$ ipython --no-banner

In [1]: import numpy as np

In [2]: np.set_printoptions(suppress=True, linewidth=200)

In [3]: out = np.array([[-2, 7, 5, -1, 9, 9],
   ...:     [8, 6, -1, 4, 7, 4],
   ...:     [-8, -7, 8, 0, 3, -1],
   ...:     [-3, -4, -9, 5, -9, 5],
   ...:     [0, 3, -6, 5, -5, -4],
   ...:     [6, 8, 5, 1, 7, 2]])

In [4]: out[-1] = out[0]

In [5]: data = out + 0.1 * np.eye(6)

In [6]: data
Out[6]: 
array([[-1.9,  7. ,  5. , -1. ,  9. ,  9. ],
       [ 8. ,  6.1, -1. ,  4. ,  7. ,  4. ],
       [-8. , -7. ,  8.1,  0. ,  3. , -1. ],
       [-3. , -4. , -9. ,  5.1, -9. ,  5. ],
       [ 0. ,  3. , -6. ,  5. , -4.9, -4. ],
       [-2. ,  7. ,  5. , -1. ,  9. ,  9.1]])

In [7]: left, s, Vt = np.linalg.svd(data)

In [8]: np.argmax(s[:-1] / (s[1:] + 1e-6)) + 1
Out[8]: np.int64(5)

In [9]: out = left[:, :5] @ np.diag(s[:5]) @ Vt[:5]

In [10]: round(float(np.linalg.norm(data - out) / np.linalg.norm(data)), 1)
Out[10]: 0.0

In [11]: round(float(np.linalg.norm(data - out, 2)), 1), round(float(s[5]), 1)
Out[11]: (0.0, 0.0)

In [12]: np.linalg.matrix_rank(data, rtol=0.05)
Out[12]: np.int64(5)

In [13]: np.round(np.abs(data - out).max(), 1)
Out[13]: np.float64(0.0)

In [14]: f, r1 = data[2], data[0]

In [15]: round(f @ f, 1)
Out[15]: np.float64(188.6)

In [16]: round(f @ r1, 1)
Out[16]: np.float64(24.7)

In [17]: pr = (f @ r1) / (f @ f) * f

In [18]: round(float(np.linalg.norm(f + r1) ** 2 + np.linalg.norm(f - r1) ** 2), 1)
Out[18]: 858.4

In [19]: round(float((r1 - pr) @ f), 1)
Out[19]: -0.0

In [20]: G = data.T @ data

In [21]: np.linalg.matrix_rank(G)
Out[21]: np.int64(6)

In [22]: out = data / np.linalg.norm(data, axis=1, keepdims=True)

In [23]: G = out @ out.T

In [24]: np.argwhere(np.triu(np.abs(G) > 0.95, 1))
Out[24]: array([[0, 5]])

In [25]: (G - 2 * np.eye(6)).round(6).argmax(axis=1)
Out[25]: array([5, 0, 5, 4, 3, 0])

In [26]: G[0].round(1)
Out[26]: array([ 1. ,  0.6,  0.1, -0.5, -0.6,  1. ])

In [27]: (np.abs(G) > 0.9).astype(int)
Out[27]: 
array([[1, 0, 0, 0, 0, 1],
       [0, 1, 0, 0, 0, 0],
       [0, 0, 1, 0, 0, 0],
       [0, 0, 0, 1, 0, 0],
       [0, 0, 0, 0, 1, 0],
       [1, 0, 0, 0, 0, 1]])

In [28]: J = np.load("test2.npy")

In [29]: J
Out[29]: 
array([[ 0.8, -0.8,  1.4, -0.6, -0.9,  3.4, -0.1,  1.3, 13.6, -2.5],
       [ 5.6, -1.6,  0.1,  1.6, -0.7, -5.8, -2.1,  1.3, -0.6, -3.6],
       [-0.5,  4.7,  0.1, -1.7,  2.3, -1.4,  0.3, -6.8, -3.3, -2.4],
       [ 2.3,  1.9, -1.7, -1.7, -3.5, -0.8, -0.8,  2.5,  5.2, -2.3],
       [-1.1,  0.7,  4.1,  4.8,  1.2, -2.1,  1. ,  5.1,  1.6,  6.1],
       [ 3.3, -6.3,  3.6,  0.3, -0.5,  3.5,  0.4,  1. ,  3.1,  3.3],
       [-0.9,  5.1, -5.1,  4.2, -1. ,  0. ,  3.6,  2.3, -7. ,  7.6],
       [ 0.2, -4.3, -2. ,  2.4, -4.7,  0.2,  7.5,  4.1,  3.5,  3.5],
       [ 1.4,  3.8, -0.4, -0.2,  1.6, -2.6,  2.1,  1.4,  0. ,  0.1],
       [-1.4,  3.7, -3. , -2.5, -0.3, -5.8,  4.7,  1.7, -5.2, -5. ],
       [-3.8, -0.3,  1.6,  2.8, -3.4,  1.1,  5.8,  5.1,  3.2,  1.7],
       [ 0.2, -2.6,  4.5, -0.5, -4.1, -1.6,  0.6,  0.7,  0.7, -7.4],
       [ 2.3,  2.1,  1.2,  1.4, -4.7, -3.2,  4.3,  4.7,  1.2,  2.7],
       [ 2. , -0.3, -4.1,  0.2,  0.3,  2.1, -2. ,  2.3,  1.8,  1.4],
       [ 0.7,  2.1, -3.4,  3.7,  2.8, -3.4, -1.6,  1.1,  0.3,  2.1],
       [-0.7, -1.5,  5.9, -1. ,  4.7,  0.5, -2.9, -5.6,  1.1, -7.1],
       [ 5. , -1.4, -0.2,  0.7, -4.6,  4. , -0.1,  1. , -4.2,  3.3],
       [-6.2,  9.6, -0.3,  0.5,  3.1, -1. ,  0.2,  5. ,  5.9,  3.9],
       [-4.3,  1.1, -4.2,  7.7,  0.7,  3.5, -1.1,  2.3,  3.3,  9.6],
       [ 4.2,  1.7, -1.5, -3.9, -1.3, -5.6, -1. ,  3.6,  0.9, -3.6],
       [ 0.6, -3.4,  4.2, -0.7, -0.7,  3.4,  0.4, -2.4, -0.5, -4.3],
       [ 0. ,  5.4, -1.8,  6. , -1.2, -1.1,  3.2,  5.2,  0.4,  4.8],
       [-1.4, -1.3, -2.3, -1.4, -2.2,  1. ,  0.7,  3.8, -3.2,  1.6],
       [-1.4, -3.9, -1. , -2.1,  0.9,  5.1,  2.4,  0.4,  4.5, -8.7],
       [ 1.8,  1. ,  2.3,  2.2,  2.2,  2.8,  0.2,  0.2, -0.8, -1.5],
       [ 0.1,  5.5, -7.3,  0.1,  1.4, -2.2, -0.6, -3.3, -7.8,  2.1],
       [-2.8,  1.8,  3. ,  3.2, -0.8,  3.9, -2. ,  2.2,  5.5,  3.4],
       [-8.9,  0. , -0.7,  2.9, -0.5,  4.4, -2.9,  3.5, -5.1,  5.8],
       [ 1.3,  3. , -1. ,  1.2, -1.3, -8.1,  5. ,  3.8, -0.7,  4.2],
       [ 2.3, -2.2,  4. , -3.6,  1.5,  1.3,  3.3, -2.3, -0.4, -8.9],
       [ 2. , -0.5, -2.4, -1. , -1.6, -0.9, -1.2,  1.9,  3.3,  4.8],
       [-3.7,  5.1, -0.7,  1.5, -3.8, -2.9,  2.7,  2.4, -2. ,  3. ],
       [-2.6,  2.1, -4.1, -3.5,  3.1,  1.3, -7.7,  0.3,  2.5, -2.1],
       [-3.8,  5.4, -4.4, -2.1,  0.4, -4.4,  3.3,  0.4,  3.8, -2.7],
       [-8.8,  5. ,  0.3, -2.5, -3.6, -4.1,  0.7,  0.8, -5.3, -5.9],
       [-2.3,  2.9,  3.5, -1.3,  2.2, -2. ,  1.1,  1. , -3.7,  5.2],
       [ 3. ,  8. ,  0.4,  1.2,  3. , -1.9, -2.1, -0.7, -7.3,  4.9],
       [-0.4, -1.3,  2.9,  5. ,  0.1,  1.1, -1.7, -1. ,  1.8,  0.8],
       [ 0.6,  2.1,  4.3,  0.5,  0. , -1.8,  0.8,  0.1, -0.6,  1.5],
       [ 0.7, -1.6, -1.5,  1.6, -5. , -1.3,  4.6,  2.2, -2.7,  4.8],
       [ 2.5,  1.6, -2.8, -3.4, -3.8,  2.5,  4.2,  3.8, -0.3,  7.7],
       [-0.1,  1.2, -1.7, -6.2, -6.4, -4.2,  3.2,  4.8,  1.6, -2.8]])

In [30]: G = np.cov(J, rowvar=False)

In [31]: np.round(np.corrcoef(J.T), 1) + 0
Out[31]: 
array([[ 1. , -0.3,  0.1, -0.1, -0.1, -0.1,  0. , -0.1,  0. , -0.1],
       [-0.3,  1. , -0.4,  0. ,  0.3, -0.5,  0. ,  0.1, -0.3,  0.3],
       [ 0.1, -0.4,  1. ,  0. ,  0.1,  0.2,  0. , -0.2,  0.2, -0.3],
       [-0.1,  0. ,  0. ,  1. ,  0.1,  0.2,  0. ,  0.2,  0. ,  0.6],
       [-0.1,  0.3,  0.1,  0.1,  1. ,  0.1, -0.5, -0.5,  0. , -0.1],
       [-0.1, -0.5,  0.2,  0.2,  0.1,  1. , -0.3, -0.1,  0.3,  0.1],
       [ 0. ,  0. ,  0. ,  0. , -0.5, -0.3,  1. ,  0.4, -0.1,  0.1],
       [-0.1,  0.1, -0.2,  0.2, -0.5, -0.1,  0.4,  1. ,  0.2,  0.5],
       [ 0. , -0.3,  0.2,  0. ,  0. ,  0.3, -0.1,  0.2,  1. , -0.1],
       [-0.1,  0.3, -0.3,  0.6, -0.1,  0.1,  0.1,  0.5, -0.1,  1. ]])

In [32]: np.round(np.linalg.eigvalsh(G)[::-1], 1)
Out[32]: array([31.2, 22.3, 15.8, 12.9,  9.2,  7.9,  4.1,  3.9,  2.2,  1.8])

In [33]: np.round(np.polyfit(J[:, 2], J[:, 4], 1), 1)
Out[33]: array([ 0.1, -0.7])

In [34]: np.argsort(-J.std(axis=0).round(6), kind="stable")
Out[34]: array([9, 8, 1, 5, 0, 2, 3, 6, 7, 4])

In [35]: G.shape
Out[35]: (10, 10)
